>>> import numpy as np
>>> np.set_printoptions(precision=2, suppress=True, linewidth=200)
>>> q, _ = np.linalg.qr(np.array([[0.0, 0.2, 0.3], [1.0, 0.2, 1.4], [-1.0, -0.8, -0.5]]))
>>> ev = np.array([0, -2, 2])
>>> arr = q @ np.diag(ev) @ q.T
>>> arr
array([[ 1.27,  1.09,  1.09],
       [ 1.09, -0.64, -0.64],
       [ 1.09, -0.64, -0.64]])
>>> # symmetric
>>> U, sig, vt = np.linalg.svd(arr)
>>> np.argmax(sig[:-1] / (sig[1:] + 1e-6)) + 1
np.int64(2)
>>> B = U[:, :2] @ np.diag(sig[:2]) @ vt[:2]
>>> np.linalg.matrix_rank(arr, rtol=0.05)
np.int64(2)
>>> round(float(np.linalg.norm(arr - B, 2)), 2), round(float(sig[2]), 2)
(0.0, 0.0)
>>> B
array([[ 1.27,  1.09,  1.09],
       [ 1.09, -0.64, -0.64],
       [ 1.09, -0.64, -0.64]])
>>> np.round(np.abs(arr - B).max(), 2)
np.float64(0.0)
>>> round(np.linalg.norm(arr - B) / np.linalg.norm(arr), 2)
np.float64(0.0)
>>> ev, evecs = np.linalg.eigh(arr)
>>> np.abs(evecs[:, -1])
array([0.9, 0.3, 0.3])
>>> np.round(np.linalg.svd(arr, compute_uv=False), 2) + 0
array([2., 2., 0.])
>>> np.abs(evecs[:, -1]).round(6).argmax()
np.int64(0)
>>> (ev > 1e-8).sum(), (ev < -1e-8).sum()
(np.int64(1), np.int64(1))
>>> np.round(evecs.T @ arr @ evecs, 2) + 0
array([[-2.,  0.,  0.],
       [ 0.,  0.,  0.],
       [ 0.,  0.,  2.]])
>>> evecs @ np.diag(ev) @ evecs.T
array([[ 1.27,  1.09,  1.09],
       [ 1.09, -0.64, -0.64],
       [ 1.09, -0.64, -0.64]])
>>> np.round(np.linalg.eigvalsh(arr @ arr), 2) + 0
array([0., 4., 4.])
>>> np.round(evecs.T @ evecs, 2) + 0
array([[1., 0., 0.],
       [0., 1., 0.],
       [0., 0., 1.]])
>>> round(ev.sum(), 2), np.round(np.trace(arr), 2)
(np.float64(-0.0), np.float64(-0.0))
>>> round(np.trace(np.linalg.pinv(arr) @ arr), 2)
np.float64(2.0)
>>> np.unique(arr.round(6), axis=0).shape
(2, 3)
>>> arr @ np.linalg.pinv(arr) @ arr
array([[ 1.27,  1.09,  1.09],
       [ 1.09, -0.64, -0.64],
       [ 1.09, -0.64, -0.64]])
>>> np.abs(np.diag(np.linalg.qr(arr)[1])) > 1e-9
array([ True,  True, False])
>>> np.linalg.lstsq(arr[:-1].T, arr[-1])[2]
np.int32(2)
>>> E = np.array([[-10.36, -24.89, 11.45, 16.02],
...     [39.36, -2.99, 3.56, -27.22],
...     [-10.72, -24.95, 11.27, 15.35],
...     [38.86, -1.29, 1.52, -28.1],
...     [-10.49, -26.95, 11.88, 15.1],
...     [40.26, -1.9, 3.14, -28.62],
...     [-10.47, -27.18, 12.93, 15.6],
...     [-10.14, -25.6, 12.96, 16.77],
...     [-10.74, -26.64, 13.28, 15.38],
...     [40.7, -3.35, 1.63, -28.02],
...     [-10.7, -24.9, 11.23, 16.2],
...     [40.59, -4.95, 3.56, -26.66]])
>>> Xs = E - E.mean(axis=0)
>>> evecs = np.linalg.svd(Xs)[2][:2]
>>> B = Xs - Xs @ evecs.T @ evecs
>>> (Xs @ evecs.T).std(axis=0)
array([35.06,  1.23])
>>> np.diag(evecs.T @ evecs)
array([0.68, 0.68, 0.27, 0.38])
>>> B.std(axis=0)
array([0.32, 0.35, 0.53, 0.44])
>>> np.round(np.cov(Xs @ evecs.T, rowvar=False), 2) + 0
array([[1341.21,    0.  ],
       [   0.  ,    1.65]])
>>> round(float(np.linalg.norm(B) / np.linalg.norm(Xs)), 2)
0.02
>>> round(np.linalg.norm(E, 2) / np.linalg.norm(E), 2)
np.float64(0.86)
>>> np.linalg.cond(E) > 100
np.False_
>>> D = np.linalg.norm(E[:, None] - E[None], axis=-1)
>>> D[9].round(6).argsort(kind="stable")[:4]
array([9, 5, 1, 3])
>>> D[9]
array([71.46,  2.51, 71.31,  2.77, 71.71,  2.22, 72.23, 72.21, 72.16,  0.  , 71.79,  2.85])
>>> (D + 1e9 * np.eye(12)).round(6).argmin(axis=1)
array([10,  5,  0,  5,  6,  1,  8,  0,  6,  5,  0,  1])
>>> np.unravel_index(D.round(6).argmax(), D.shape)
(np.int64(5), np.int64(6))
>>> W0 = np.load("x.npy")
>>> W0
array([[ -1.3,   0.4,   2.9],
       [ -1. ,   0.4,  -0.7],
       [  1.7,  -0.2,  -1. ],
       [ -0.4,  -1.5,   0. ],
       [ -1.1,   0.6,   1.6],
       [ -1. ,  -0.8,   0.2],
       [ -0.3,   1.2,  -1.6],
       [ -0.5,   0.6,   0.4],
       [ -1.6,   0.2,   0. ],
       [  0. ,   1.1,   1.8],
       [  0.1,   2.3,   0.2],
       [ -0.5,   0.5,   1.7],
       [ -0.2,   0.6,   0.6],
       [  0.9,  -0.4,  -0.4],
       [ -1.2,  -0.6,   0.4],
       [-13. ,  -1. ,  22. ],
       [  0.3,   0.1,  -0.1]])
>>> # row 15 dominates
>>> Xs = W0 - W0.mean(axis=0)
>>> evecs = np.linalg.svd(Xs)[2][:1]
>>> B = Xs - Xs @ evecs.T @ evecs
>>> np.round(np.diag(evecs.T @ evecs), 2) + 0
array([0.25, 0.  , 0.75])
>>> B.std(axis=0)
array([0.6 , 0.84, 0.36])
>>> A = np.load("out15.npy")
>>> A
array([[-5.3 , -0.07, -0.63],
       [-0.07, -1.52, -4.79],
       [-0.63, -4.79, -0.18]])
>>> np.all(np.linalg.eigvalsh(A) > 0)
np.False_
>>> try:
...     np.linalg.cholesky(A)
... except np.linalg.LinAlgError as e:
...     print(repr(e))
... 
LinAlgError('Matrix is not positive definite')
>>> ev, evecs = np.linalg.eigh(A)
>>> x0 = np.array([-2, 2, -2])
>>> evecs * np.maximum(ev, 0) @ evecs.T
array([[ 0.01,  0.12, -0.14],
       [ 0.12,  1.71, -1.98],
       [-0.14, -1.98,  2.28]])
>>> np.abs(A).sum(axis=1).max(), round(float(np.abs(ev).max()), 2)
(np.float64(6.38), 6.0)
>>> np.linalg.eigvalsh(A[1:, 1:])
array([-5.69,  3.99])
>>> C2 = A.T @ A
>>> C2
array([[28.49,  3.5 ,  3.79],
       [ 3.5 , 25.26,  8.19],
       [ 3.79,  8.19, 23.37]])
>>> np.linalg.svd(A, compute_uv=False) ** 2
array([36.05, 25.03, 16.05])
>>> ev, evecs = np.linalg.eig(C2)
>>> np.sort(np.linalg.eigvals(np.linalg.inv(C2)))
array([0.03, 0.04, 0.06])
>>> np.sort(np.linalg.eigvals(C2 @ C2))
array([ 257.67,  626.32, 1299.33])
>>> np.round(C2 @ evecs[:, 0] - ev[0] * evecs[:, 0], 2) + 0
array([0., 0., 0.])
>>> ev, evecs = np.linalg.eig(A)
>>> np.sort(np.linalg.eigvals(A.T))
array([-6.  , -5.  ,  4.01])
>>> K = np.load("mat.npy")
>>> K
array([[0., 2., 0.],
       [0., 0., 0.],
       [0., 0., 4.]])
>>> # triangular
>>> proj = W0 @ np.linalg.solve(W0.T @ W0, W0.T)
>>> round(float(np.trace(proj)), 2)
3.0
>>> np.round(proj @ W0[:, 2], 2) + 0
array([ 2.9, -0.7, -1. ,  0. ,  1.6,  0.2, -1.6,  0.4,  0. ,  1.8,  0.2,  1.7,  0.6, -0.4,  0.4, 22. , -0.1])
>>> U, sig, vt = np.linalg.svd(K)
>>> evecs = vt[:(sig > 1e-8).sum()]
>>> rng = np.random.default_rng(37259)
>>> x0 = K[1] + -1 * K[2] + rng.integers(2) * np.eye(3)[0]
>>> x0
array([ 1.,  0., -4.])
>>> np.diag(evecs.T @ evecs)
array([0., 1., 1.])
>>> np.allclose(evecs.T @ evecs @ x0, x0)
False
>>> round(np.linalg.norm(x0 - evecs.T @ evecs @ x0), 2)
np.float64(1.0)
>>> evecs.T @ evecs
array([[0., 0., 0.],
       [0., 1., 0.],
       [0., 0., 1.]])
>>> rank = np.linalg.matrix_rank(K)
>>> rank
np.int64(2)
>>> null = np.linalg.svd(K)[2][rank:].T
>>> [int(np.linalg.matrix_rank(K[:, :j + 1])) for j in range(3)]
[0, 1, 2]
>>> null[:, 0] / null[np.abs(null[:, 0]).round(6).argmax(), 0]
array([ 1., -0., -0.])
>>> K @ null
array([[0.],
       [0.],
       [0.]])
>>> np.allclose(K @ null, 0)
True
>>> [int(np.linalg.matrix_rank(np.delete(K, i, axis=0))) for i in range(3)]
[1, 2, 1]
>>> theta = np.radians(180)
>>> R = np.eye(3)
>>> R[0, 0] = R[2, 2] = np.cos(theta)
>>> R[0, 2], R[2, 0] = -np.sin(theta), np.sin(theta)
>>> R.round(2) + 0
array([[-1.,  0.,  0.],
       [ 0.,  1.,  0.],
       [ 0.,  0., -1.]])
>>> B = K @ R.T
>>> np.allclose(K @ K.T, B @ B.T)
True
>>> np.round(np.abs(B - K).max(axis=0), 2) + 0
array([0., 0., 8.])
>>> B.round(2) + 0
array([[ 0.,  2.,  0.],
       [ 0.,  0.,  0.],
       [ 0.,  0., -4.]])
>>> round(np.linalg.det(R), 2), np.trace(R)
(np.float64(1.0), np.float64(-1.0))
>>> B = np.array([[-1, 0, 1, 1], [0, 2, 1, 2], [1, -1, -2, -2], [-1, 2, -2, 2]])
>>> M = B + B.T
>>> M
array([[-2,  0,  2,  0],
       [ 0,  4,  0,  4],
       [ 2,  0, -4, -4],
       [ 0,  4, -4,  4]])
>>> # equal to its transpose
>>> ev, evecs = np.linalg.eigh(M)
>>> np.abs(evecs[:, -1]).round(6).argmax()
np.int64(3)
>>> np.round(evecs.T @ evecs, 2) + 0
array([[1., 0., 0., 0.],
       [0., 1., 0., 0.],
       [0., 0., 1., 0.],
       [0., 0., 0., 1.]])
>>> np.round(evecs.T @ M @ evecs, 2) + 0
array([[-6.62,  0.  ,  0.  ,  0.  ],
       [ 0.  , -1.53,  0.  ,  0.  ],
       [ 0.  ,  0.  ,  1.45,  0.  ],
       [ 0.  ,  0.  ,  0.  ,  8.7 ]])
>>> np.linalg.eigvalsh(M + 2 * np.eye(4))
array([-4.62,  0.47,  3.45, 10.7 ])
>>> np.round(evecs @ np.diag(ev) @ evecs.T, 2) + 0
array([[-2.,  0.,  2.,  0.],
       [ 0.,  4.,  0.,  4.],
       [ 2.,  0., -4., -4.],
       [ 0.,  4., -4.,  4.]])
>>> B = np.linalg.invert(M)
Traceback (most recent call last):
  File "<python-input-115>", line 1, in <module>
    B = np.linalg.invert(M)
        ^^^^^^^^^^^^^^^^
AttributeError: module 'numpy.linalg' has no attribute 'invert'
>>> B = np.linalg.inv(M)
>>> M @ B
array([[1., 0., 0., 0.],
       [0., 1., 0., 0.],
       [0., 0., 1., 0.],
       [0., 0., 0., 1.]])
>>> np.linalg.inv(B)
array([[-2., -0.,  2., -0.],
       [ 0.,  4.,  0.,  4.],
       [ 2., -0., -4., -4.],
       [ 0.,  4., -4.,  4.]])
>>> np.linalg.det(M) * B
array([[-64.,  32.,  -0., -32.],
       [ 32.,  48.,  32., -16.],
       [ -0.,  32.,  -0., -32.],
       [-32., -16., -32.,  16.]])
>>> np.round(np.linalg.cond(M), 2)
np.float64(6.0)
>>> round(np.linalg.det(M) * np.linalg.det(B), 2)
np.float64(1.0)
>>> np.allclose(B, M.T)
False
>>> (np.abs(B) > 1e-9).astype(int)
array([[1, 1, 0, 1],
       [1, 1, 1, 1],
       [0, 1, 0, 1],
       [1, 1, 1, 1]])
>>> np.round(np.linalg.eigvalsh(M).min(), 2)
np.float64(-6.62)
>>> [round(float(np.linalg.det(M[:i, :i])), 2) + 0 for i in range(1, 5)]
[-2.0, -8.0, 16.0, 128.0]
>>> m1 = np.load("sample16.npy")
>>> m1
array([[ 3.08, -4.22,  1.49,  3.51],
       [-4.7 ,  3.34, -2.72, -5.75],
       [ 2.61, -2.49,  1.43,  3.09],
       [ 3.68,  0.15,  2.52,  5.01],
       [ 1.47, -5.11,  0.3 ,  1.2 ],
       [-1.11, -2.61, -1.13, -1.89],
       [-1.49,  5.06, -0.31, -1.17],
       [ 2.21,  5.22,  2.2 ,  3.79],
       [ 3.18,  1.81,  2.41,  4.58],
       [ 2.1 , -0.79,  1.32,  2.72],
       [ 5.77, -0.71,  3.8 ,  7.71],
       [-0.11, -5.95, -0.89, -1.08],
       [-1.  ,  3.42, -0.2 , -0.78],
       [-0.5 ,  1.71, -0.09, -0.39],
       [ 3.1 , -4.22,  1.5 ,  3.49],
       [-1.  ,  3.39, -0.22, -0.78],
       [ 1.72,  6.9 ,  2.08,  3.4 ]])
>>> u, g = m1[4], m1[1]
>>> round(u @ g, 2)
np.float64(-31.69)
>>> np.round(u @ u, 2)
np.float64(29.8)
>>> pr = (u @ g) / (u @ u) * u
>>> round(float((g - pr) @ u), 2)
-0.0
>>> np.outer(u, g)
array([[ -6.91,   4.91,  -4.  ,  -8.45],
       [ 24.02, -17.07,  13.9 ,  29.38],
       [ -1.41,   1.  ,  -0.82,  -1.72],
       [ -5.64,   4.01,  -3.26,  -6.9 ]])
>>> z = rng.permutation(4)
>>> z
array([0, 1, 2, 3])
>>> B = M[z][:, z]
>>> np.diag(B)
array([-2,  4, -4,  4])
>>> B
array([[-2,  0,  2,  0],
       [ 0,  4,  0,  4],
       [ 2,  0, -4, -4],
       [ 0,  4, -4,  4]])
>>> np.round(np.linalg.det(B), 2), round(float(np.linalg.det(M[z])), 2)
(np.float64(128.0), 128.0)
>>> np.sort(np.abs(np.linalg.eigvals(B)))
array([1.45, 1.53, 6.62, 8.7 ])
>>> np.trace(B)
np.int64(2)
>>> round(float(np.linalg.eigvalsh(B).min()), 2)
-6.62
>>> np.all(np.linalg.eigvalsh(B) > 0)
np.False_
>>> try:
...     np.linalg.cholesky(B)
... except np.linalg.LinAlgError as e:
...     print("failed:", e)
... 
failed: Matrix is not positive definite
>>> Xs = m1 - m1.mean(axis=0)
>>> evecs = np.linalg.svd(Xs)[2][:2]
>>> B = Xs - Xs @ evecs.T @ evecs
>>> np.diag(evecs.T @ evecs)
array([0.31, 0.99, 0.15, 0.55])
>>> np.linalg.norm(B, axis=1).round(6).argmax()
np.int64(2)
>>> np.round(B.std(axis=0), 2) + 0
array([0.01, 0.  , 0.01, 0.01])
>>> np.round(np.cov(Xs @ evecs.T, rowvar=False), 2) + 0
array([[21.32,  0.  ],
       [ 0.  , 14.36]])
>>> (Xs @ evecs.T).std(axis=0)
array([4.48, 3.68])
>>> q, evecs = np.linalg.qr(A[:, :2])[0], np.linalg.qr(A[:, 2:])[0]
>>> sig = np.linalg.svd(q.T @ evecs, compute_uv=False)
>>> sig
array([0.35])
>>> F = np.loadtxt("test18.csv", delimiter=",")
>>> F
array([[  8.49, -11.4 , -15.42],
       [  5.66,  -8.46,  11.46],
       [  7.04,  -7.31,  12.25],
       [  7.53, -12.6 , -14.94],
       [  0.41, -13.28,  -3.31],
       [  8.23,  -9.43, -16.11],
       [ -0.55, -12.84,  -4.84],
       [  6.17,  -4.24,  11.33],
       [ -0.13, -11.84,  -6.77],
       [  7.9 ,  -7.94,  11.28],
       [  5.34,  -5.83,  12.46],
       [  6.49,  -8.47,  12.46],
       [  5.67, -11.95, -14.62],
       [  4.37,  -5.65,  13.78],
       [  6.21,  -8.74,  11.42],
       [  5.24,  -7.8 ,  11.06],
       [  8.76, -11.92, -16.15],
       [  8.3 , -12.16, -15.57],
       [  7.88,  -3.83,  11.72],
       [ -0.11, -10.76,  -5.89],
       [  7.73, -10.48, -14.95],
       [  7.83,  -5.54,  13.53],
       [  6.93,  -8.51,  12.73],
       [  6.23,  -9.49, -17.41]])
>>> Z = F[[20, 3]].astype(float)
>>> for _ in range(3):
...     z = np.linalg.norm(F[:, None] - Z, axis=-1).argmin(axis=1)
...     Z = np.array([F[z == j].mean(axis=0) for j in range(2)])
... 
>>> z
array([1, 0, 0, 1, 1, 1, 1, 0, 1, 0, 0, 0, 1, 0, 0, 0, 1, 1, 0, 1, 1, 0, 0, 1])
>>> Z
array([[  6.42,  -6.86,  12.12],
       [  5.05, -11.51, -12.16]])
>>> np.bincount(z)
array([12, 12])
>>> np.abs(Z[1] - Z[0]).argmax()
np.int64(2)
